$ ipython --no-banner

In [1]: import numpy as np

In [2]: np.set_printoptions(suppress=True, linewidth=140)

In [3]: M = np.load("mat.npy")

In [4]: M
Out[4]: 
array([[0, 0, 0, 0, 0, 6, 0, 0, 0, 9, 8, 0, 9, 0],
       [1, 0, 0, 0, 0, 0, 0, 0, 0, 0, 0, 0, 0, 2],
       [0, 0, 0, 7, 0, 0, 0, 5, 0, 0, 0, 0, 0, 3],
       [0, 6, 0, 5, 0, 0, 7, 9, 0, 0, 0, 2, 3, 3],
       [0, 0, 0, 0, 0, 0, 0, 0, 0, 0, 0, 0, 0, 8],
       [0, 0, 4, 0, 0, 5, 0, 3, 0, 0, 0, 0, 0, 0],
       [2, 0, 0, 5, 0, 7, 0, 0, 0, 0, 0, 0, 0, 3],
       [0, 0, 0, 0, 0, 0, 0, 0, 0, 0, 4, 0, 0, 0],
       [8, 0, 4, 0, 0, 0, 3, 0, 0, 8, 6, 7, 0, 0],
       [0, 0, 0, 0, 0, 0, 0, 0, 0, 0, 8, 0, 0, 0],
       [0, 0, 0, 7, 5, 0, 2, 3, 4, 0, 6, 7, 1, 0]])

In [5]: rk = np.linalg.matrix_rank(M)

In [6]: rk
Out[6]: np.int64(10)

In [7]: ns = np.linalg.svd(M)[2][rk:].T

In [8]: [int(np.linalg.matrix_rank(np.delete(M, i, axis=0))) for i in range(11)]
Out[8]: [9, 9, 9, 9, 9, 9, 9, 10, 9, 10, 9]

In [9]: np.linalg.matrix_rank(M.T @ M), np.linalg.matrix_rank(M @ M.T)
Out[9]: (np.int64(10), np.int64(10))

In [10]: u = np.array([0, 2])

In [11]: np.correlate(M[9], M[5], "full")
Out[11]: array([ 0,  0,  0,  0,  0,  0,  0,  0,  0,  0,  0,  0,  0,  0,  0,  0, 24,  0, 40,  0,  0, 32,  0,  0,  0,  0,  0])

In [12]: print(np.cross(M[9, :3], M[5, :3]))
[0 0 0]

In [13]: print(np.linalg.cond(M) > 100)
True

In [14]: print([round(float(x), 1) for x in np.linalg.svd(M, compute_uv=False)[:3]])
[22.3, 16.9, 12.3]

In [15]: np.linalg.matrix_rank(M, rtol=0.1)
Out[15]: np.int64(9)

In [16]: np.argsort(-np.linalg.norm(M, axis=0).round(6), kind="stable")[:3]
Out[16]: array([10,  3,  9])

In [17]: U, s, vt = np.linalg.svd(M)

In [18]: s.round(1) + 0
Out[18]: array([22.3, 16.9, 12.3, 10.2,  9.5,  8. ,  6.1,  4.8,  4.1,  0.6,  0. ])

In [19]: A2 = U[:, :10] @ np.diag(s[:10]) @ vt[:10]

In [20]: print(round(np.linalg.norm(M - A2, 2), 1), round(float(s[10]), 1))
0.0 0.0

In [21]: np.linalg.matrix_rank(A2)
Out[21]: np.int64(10)

In [22]: th = np.radians(180)

In [23]: Rm = np.eye(14)

In [24]: Rm[5, 5] = Rm[11, 11] = np.cos(th)

In [25]: Rm[5, 11], Rm[11, 5] = -np.sin(th), np.sin(th)

In [26]: A2 = M @ Rm.T

In [27]: np.allclose(M @ M.T, A2 @ A2.T)
Out[27]: True

In [28]: A2 = np.array([[-4, -1, 6, 4, 3, 8, -8, 4, -4, 2, -3],
    ...:     [-6, -2, -3, -3, 1, -6, 2, -3, -6, -6, -3],
    ...:     [5, -7, 3, -4, -8, 7, 5, -6, -3, 4, -3],
    ...:     [8, 3, -6, 2, 7, 9, 4, -9, 8, 3, -6],
    ...:     [0, -4, -4, 9, -5, -3, -9, 5, -6, 6, -7],
    ...:     [1, 0, 7, 1, 6, 0, 2, -8, 7, 9, 2],
    ...:     [-9, 4, 4, -9, -4, -1, -1, 9, 9, 0, -4],
    ...:     [-2, -7, -9, -9, 0, 3, 0, -5, -8, -7, -3],
    ...:     [-3, 7, -6, 0, -6, 9, -3, 3, 5, 0, 1],
    ...:     [3, 8, -3, 6, 5, 1, -6, 0, 4, 6, -2],
    ...:     [-7, -9, 3, 1, -7, -7, 8, -6, 2, -5, 8]])

In [29]: K = np.triu(A2, 1)

In [30]: K
Out[30]: 
array([[ 0, -1,  6,  4,  3,  8, -8,  4, -4,  2, -3],
       [ 0,  0, -3, -3,  1, -6,  2, -3, -6, -6, -3],
       [ 0,  0,  0, -4, -8,  7,  5, -6, -3,  4, -3],
       [ 0,  0,  0,  0,  7,  9,  4, -9,  8,  3, -6],
       [ 0,  0,  0,  0,  0, -3, -9,  5, -6,  6, -7],
       [ 0,  0,  0,  0,  0,  0,  2, -8,  7,  9,  2],
       [ 0,  0,  0,  0,  0,  0,  0,  9,  9,  0, -4],
       [ 0,  0,  0,  0,  0,  0,  0,  0, -8, -7, -3],
       [ 0,  0,  0,  0,  0,  0,  0,  0,  0,  0,  1],
       [ 0,  0,  0,  0,  0,  0,  0,  0,  0,  0, -2],
       [ 0,  0,  0,  0,  0,  0,  0,  0,  0,  0,  0]])

In [31]: rng = np.random.default_rng(23)

In [32]: A2 = K + rng.integers(-2, 3, (11, 9)) @ rng.integers(-2, 3, (9, 11))

In [33]: A2
Out[33]: 
array([[  3,   1,  16,  10,   4,  16, -14,  12, -10,  -7, -11],
       [  9,  -1,  -3,  -2,  -4,  -6,  -2,  -2,  -3, -16,  -7],
       [  1,   3,   7,  -2, -12,   9,  10,   2,  -6,  -2, -12],
       [  4,  10,  -7,  -3,  -2,  13,  -6,  -9,  12,  -6,   0],
       [  0,   2,   0,   9,   3,  -3, -20,  -3, -12,   9, -13],
       [  8,  -6,   2,  -3,  -9,  -2,  -7, -10,  13,   7,  -6],
       [ -8,   5,  -8,   3,   5,  -7,   4,  -3,  12,  14,  -1],
       [ -5,  10,   4,  -7,  -5,   2,  12,  12,   0,  -8,  -1],
       [ -5,  -1,   0,  -6,   1,   4,   9,   7,   2,   2,   7],
       [ -8,  -2,  -7, -10,  -1,  -5,   2,  -9,   5,  12,   9],
       [ -2,   7,  11,   2,   4,   9,  -8,   7,  -6,  -9,   2]])

In [34]: np.round(np.linalg.svd(A2 - K, compute_uv=False), 1) + 0
Out[34]: array([46.1, 33.8, 26.8, 21.9, 15. , 11. ,  5.3,  4.4,  1.6,  0. ,  0. ])

In [35]: np.abs(A2 - K).sum(axis=1)
Out[35]: array([67, 38, 50, 66, 48, 57, 72, 68, 43, 72, 67])

In [36]: A2 - K
Out[36]: 
array([[  3,   2,  10,   6,   1,   8,  -6,   8,  -6,  -9,  -8],
       [  9,  -1,   0,   1,  -5,   0,  -4,   1,   3, -10,  -4],
       [  1,   3,   7,   2,  -4,   2,   5,   8,  -3,  -6,  -9],
       [  4,  10,  -7,  -3,  -9,   4, -10,   0,   4,  -9,   6],
       [  0,   2,   0,   9,   3,   0, -11,  -8,  -6,   3,  -6],
       [  8,  -6,   2,  -3,  -9,  -2,  -9,  -2,   6,  -2,  -8],
       [ -8,   5,  -8,   3,   5,  -7,   4, -12,   3,  14,   3],
       [ -5,  10,   4,  -7,  -5,   2,  12,  12,   8,  -1,   2],
       [ -5,  -1,   0,  -6,   1,   4,   9,   7,   2,   2,   6],
       [ -8,  -2,  -7, -10,  -1,  -5,   2,  -9,   5,  12,  11],
       [ -2,   7,  11,   2,   4,   9,  -8,   7,  -6,  -9,   2]])

In [37]: A2 = np.array([[0, -1, 2, -1],
    ...:     [-1, 0, -1, 1],
    ...:     [0, 2, -1, 1],
    ...:     [0, -2, 1, 2],
    ...:     [0, -2, 1, 0],
    ...:     [2, 0, -2, -1]])

In [38]: cent = np.array([[-4, 5, 3, -4, -4, 1, -3, 5, 1],
    ...:     [-3, -2, -1, 3, 4, -2, -2, 1, 2],
    ...:     [1, 4, 1, -2, 0, 2, 1, -4, -2],
    ...:     [-2, -4, 4, 5, 4, -2, -5, -4, -1]])

In [39]: mat = A2 @ cent + 0.1 * rng.normal(size=(6, 9))

In [40]: mat.round(1) + 0
Out[40]: 
array([[  7. ,  13.9,  -1. , -12. ,  -8.1,   7.9,   8.9,  -5. ,  -5. ],
       [  0.9, -13.2,   0.1,  11. ,   8. ,  -5. ,  -3.1,  -4.9,  -0.1],
       [ -9. , -12.1,   0.8,  13. ,  12.2,  -8. ,  -9.8,   2. ,   5. ],
       [  2.9,   0. ,  11.2,   2.1,  -0.1,   2. ,  -4.9, -14.1,  -7.9],
       [  6.9,   8.1,   3.2,  -7.9,  -8. ,   6. ,   5. ,  -6. ,  -5.9],
       [ -7.9,   6. ,  -0.1,  -9.1, -12. ,   0. ,  -3.1,  22.1,   7.3]])

In [41]: A2 = mat + rng.integers(-2, 3, (6, 4)) @ rng.integers(-2, 3, (4, 9))

In [42]: A2.round(1)
Out[42]: 
array([[  6. ,  23.9,   1. , -18. , -11.1,  10.9,  13.9,   2. ,  -6. ],
       [ -2.1, -15.2,  -1.9,  11. ,  17. ,  -4. ,  -2.1,  -5.9,   2.9],
       [ -7. ,  -6.1,   3.8,   2. ,  17.2,  -2. ,  -9.8,   5. ,   4. ],
       [  2.9,  -8. ,   9.2,   4.1,   7.9,   2. ,  -8.9, -20.1,  -5.9],
       [  3.9,   6.1,   1.2,  -2.9,  -6. ,   3. ,   7. ,  -6. ,  -3.9],
       [ -3.9,   6. ,   2.9,  -8.1, -18. ,  -4. ,  -5.1,  23.1,   4.3]])

In [43]: np.round(np.linalg.svd(A2 - mat, compute_uv=False), 1) + 0
Out[43]: array([23.2, 16.7, 10.2,  3.4,  0. ,  0. ])

In [44]: print(np.linalg.matrix_rank(A2 - mat, tol=1e-8))
4

In [45]: np.round(A2 - mat, 1)
Out[45]: 
array([[ -1.,  10.,   2.,  -6.,  -3.,   3.,   5.,   7.,  -1.],
       [ -3.,  -2.,  -2.,   0.,   9.,   1.,   1.,  -1.,   3.],
       [  2.,   6.,   3., -11.,   5.,   6.,   0.,   3.,  -1.],
       [  0.,  -8.,  -2.,   2.,   8.,   0.,  -4.,  -6.,   2.],
       [ -3.,  -2.,  -2.,   5.,   2.,  -3.,   2.,   0.,   2.],
       [  4.,   0.,   3.,   1.,  -6.,  -4.,  -2.,   1.,  -3.]])

In [46]: X = np.triu(rng.random((6, 6)) < 0.4, 1).astype(int)

In [47]: X = X + X.T

In [48]: X
Out[48]: 
array([[0, 0, 0, 0, 0, 1],
       [0, 0, 0, 1, 0, 0],
       [0, 0, 0, 1, 0, 1],
       [0, 1, 1, 0, 1, 0],
       [0, 0, 0, 1, 0, 0],
       [1, 0, 1, 0, 0, 0]])

In [49]: U, s, vt = np.linalg.svd(X)

In [50]: V = vt[:(s > 1e-8).sum()]

In [51]: x0 = X[5] + -3 * X[0] + rng.integers(2) * np.eye(6)[2]

In [52]: x0
Out[52]: array([ 1.,  0.,  1.,  0.,  0., -3.])

In [53]: np.round(V.T @ V, 1) + 0
Out[53]: 
array([[ 0.6, -0.2,  0.4,  0. , -0.2,  0. ],
       [-0.2,  0.4,  0.2,  0. ,  0.4,  0. ],
       [ 0.4,  0.2,  0.6,  0. ,  0.2,  0. ],
       [ 0. ,  0. ,  0. ,  1. ,  0. ,  0. ],
       [-0.2,  0.4,  0.2,  0. ,  0.4,  0. ],
       [ 0. ,  0. ,  0. ,  0. ,  0. ,  1. ]])

In [54]: np.allclose(V.T @ V @ x0, x0)
Out[54]: True

In [55]: vals, V = np.linalg.eigh(X)

In [56]: x0 = np.array([4, 1, 0, -8, -2, -2])

In [57]: np.round(np.linalg.eigvalsh(X[1:, 1:]), 1) + 0
Out[57]: array([-1.8, -0.8,  0. ,  0.8,  1.8])

In [58]: x0 @ X @ x0 / (x0 @ x0), round(vals[0], 1), round(float(vals[-1]), 1)
Out[58]: (np.float64(0.0), np.float64(-1.9), 1.9)

In [59]: np.abs(X).sum(axis=1).max(), np.round(np.abs(vals).max(), 1)
Out[59]: (np.int64(3), np.float64(1.9))

In [60]: J = np.triu(rng.random((7, 7)) < 0.4, 1).astype(int)

In [61]: J = J + J.T

In [62]: J
Out[62]: 
array([[0, 0, 0, 0, 0, 1, 0],
       [0, 0, 0, 1, 0, 1, 0],
       [0, 0, 0, 1, 1, 1, 0],
       [0, 1, 1, 0, 0, 1, 0],
       [0, 0, 1, 0, 0, 0, 1],
       [1, 1, 1, 1, 0, 0, 1],
       [0, 0, 0, 0, 1, 1, 0]])

In [63]: # looks like rank 6

In [64]: A2 = J + rng.integers(-2, 3, (7, 6)) @ rng.integers(-2, 3, (6, 7))

In [65]: A2
Out[65]: 
array([[  0, -12,  -7,   2,   1, -10,  -9],
       [ -7,   1,  13,  -2,  -5,  -2,   7],
       [  1,   5,  -3,   8,   4,   5,   0],
       [  3,   1,  -5,   0,  -1,   0,  -2],
       [ -3,   6,  -4,   4,  -4,   4,   2],
       [ -1,   9,  -2,   7,   1,   2,   1],
       [ -2,  -1,  -3,   1,  -1,  -2,  -2]])

In [66]: np.linalg.matrix_rank(A2 - J, tol=1e-8)
Out[66]: np.int64(6)

In [67]: print(np.trace(J @ J @ J) // 6)
2

In [68]: J.sum(axis=0)
Out[68]: array([1, 2, 3, 3, 2, 5, 2])

In [69]: Lm = np.diag(J.sum(axis=1)) - J

In [70]: Lm @ np.ones(7)
Out[70]: array([0., 0., 0., 0., 0., 0., 0.])

In [71]: np.round(np.linalg.eigvalsh(Lm), 1) + 0
Out[71]: array([0. , 0.9, 1.2, 2.3, 3.1, 4.4, 6.1])

In [72]: np.all(np.linalg.eigvalsh(J) > 0)
Out[72]: np.False_

In [73]: round(np.linalg.eigvalsh(J).min(), 1)
Out[73]: np.float64(-2.3)

In [74]: print([round(float(np.linalg.det(J[:i, :i])), 2) + 0 for i in range(1, 8)])
[0.0, 0.0, 0.0, 0.0, 0.0, -1.0, 0.0]

In [75]: vals, V = np.linalg.eigh(J)

In [76]: x0 = np.array([3, -1, -1, 3, 3, 0, -2])

In [77]: (np.sign(V[:, -1].round(6)) == np.sign(V[0, -1].round(6))).astype(int)
Out[77]: array([1, 1, 1, 1, 1, 1, 1])

In [78]: np.round(np.linalg.eigvalsh(J[1:, 1:]), 1)
Out[78]: array([-2.2, -1.3, -0.7,  0.2,  1.1,  2.9])

In [79]: E = np.loadtxt("m.csv", delimiter=",")

In [80]: print(E)
[[ -0.3  -1.2   1.3   1.3   0.4]
 [  1.2  -0.3  -0.2  -0.7  -1. ]
 [  0.4   0.9   0.3   0.3  -0.5]
 [ -0.7  -0.1   0.6   1.5   2.4]
 [ -1.3   0.   -1.   -0.4   0.5]
 [  0.6   0.4   0.9  -1.6  -0.2]
 [ -1.    0.5  -0.5  -0.4   0.9]
 [  1.1   0.2   0.7   1.2  -0.3]
 [  1.   -1.   -0.6  -0.7  -0.2]
 [ -1.6   0.5  -2.1  -1.7   0.7]
 [  0.4   2.3   0.5  -0.4   0.9]
 [ -8.    6.  -24.   30.  -10. ]
 [  1.6  -0.2  -0.1   0.6  -2.1]
 [  0.5   0.8  -0.4   0.6  -0.3]
 [  1.6   0.6   0.3   0.8   0.9]
 [  0.   -2.5   1.4  -0.3  -0.2]
 [  1.8  -1.5  -1.    0.5  -1. ]
 [ -0.1  -0.8   0.3   0.6   0.6]
 [ -2.   -1.9  -0.2  -0.5  -1.6]
 [ -0.7  -0.9   0.3   0.3   1.4]
 [  0.4  -0.1   0.5  -0.6   0.1]
 [  0.2   0.2  -0.2   1.   -0.3]
 [  0.4  -0.2   0.7   0.2  -0.1]
 [  1.7   1.1  -1.2   3.   -0.5]
 [  1.4  -0.8   1.2  -1.2  -0.1]
 [  0.5   0.4  -0.4  -0.1   2.3]
 [ -0.6   0.1  -1.2  -1.    1.4]]

In [81]: # row 11 dominates

In [82]: cent = E[[16, 17]].astype(float)

In [83]: for _ in range(6):
    ...:     lab = np.linalg.norm(E[:, None] - cent, axis=-1).argmin(axis=1)
    ...:     cent = np.array([E[lab == j].mean(axis=0) for j in range(2)])
    ...: 

In [84]: lab
Out[84]: array([1, 1, 1, 1, 1, 1, 1, 1, 1, 1, 1, 0, 1, 1, 1, 1, 1, 1, 1, 1, 1, 1, 1, 1, 1, 1, 1])

In [85]: print(np.round(cent[1] - cent[0], 1))
[  8.2  -6.1  24.  -29.9  10.2]

In [86]: print(np.bincount(lab))
[ 1 26]

In [87]: np.abs(cent[1] - cent[0]).argmax()
Out[87]: np.int64(3)
